>>> import numpy as np
>>> np.set_printoptions(precision=3, suppress=True, linewidth=200)
>>> arr = np.loadtxt("dump.csv", delimiter=",")
>>> arr
array([[0., 1.],
       [1., 0.]])
>>> proj = np.triu(np.array([[1, 2], [0, 0]]), 1) + np.eye(2)
>>> A2 = proj @ arr @ np.linalg.inv(proj)
>>> proj @ arr - arr @ proj
array([[ 2.,  0.],
       [ 0., -2.]])
>>> np.poly(A2)
array([ 1.,  0., -1.])
>>> x0 = np.array([3, 3])
>>> [p for p in range(1, 25) if np.allclose(np.linalg.matrix_power(arr, p), np.eye(2))]
[2, 4, 6, 8, 10, 12, 14, 16, 18, 20, 22, 24]
>>> arr.T @ (arr @ x0)
array([3., 3.])
>>> np.sort(np.abs(np.linalg.eigvals(arr)))[::-1]
array([1., 1.])
>>> arr @ np.ones(2)
array([1., 1.])
>>> np.linalg.matrix_power(arr, 100)
array([[1., 0.],
       [0., 1.]])
>>> arr.sum(axis=1)
array([1., 1.])
>>> p = np.eye(2)[1]
>>> for _ in range(4):
...     p = p @ arr
...     print(p.round(3))
... 
[1. 0.]
[0. 1.]
[1. 0.]
[0. 1.]
>>> E = np.load("mat.npy")
>>> E
array([[0, 2, 3, 3, 1],
       [0, 0, 1, 1, 0],
       [0, 0, 0, 0, 0],
       [0, 0, 0, 0, 3],
       [0, 0, 0, 0, 0]])
>>> # columns 2 and 3 are equal
>>> evals, V = np.linalg.eig(arr)
>>> np.prod(evals)
np.float64(-1.0)
>>> Uu, sigma, Vh = np.linalg.svd(E)
>>> V = Vh[:(sigma > 1e-8).sum()]
>>> rng = np.random.default_rng(73)
>>> x0 = E[2] + -3 * E[0] + rng.integers(2) * np.eye(5)[3]
>>> x0
array([ 0., -6., -9., -8., -3.])
>>> np.linalg.matrix_rank(np.vstack([E, x0]))
np.int64(4)
>>> np.round(V.T @ V, 3) + 0
array([[0. , 0. , 0. , 0. , 0. ],
       [0. , 1. , 0. , 0. , 0. ],
       [0. , 0. , 0.5, 0.5, 0. ],
       [0. , 0. , 0.5, 0.5, 0. ],
       [0. , 0. , 0. , 0. , 1. ]])
>>> np.diag(V.T @ V)
array([0. , 1. , 0.5, 0.5, 1. ])
>>> np.allclose(V.T @ V @ x0, x0)
False
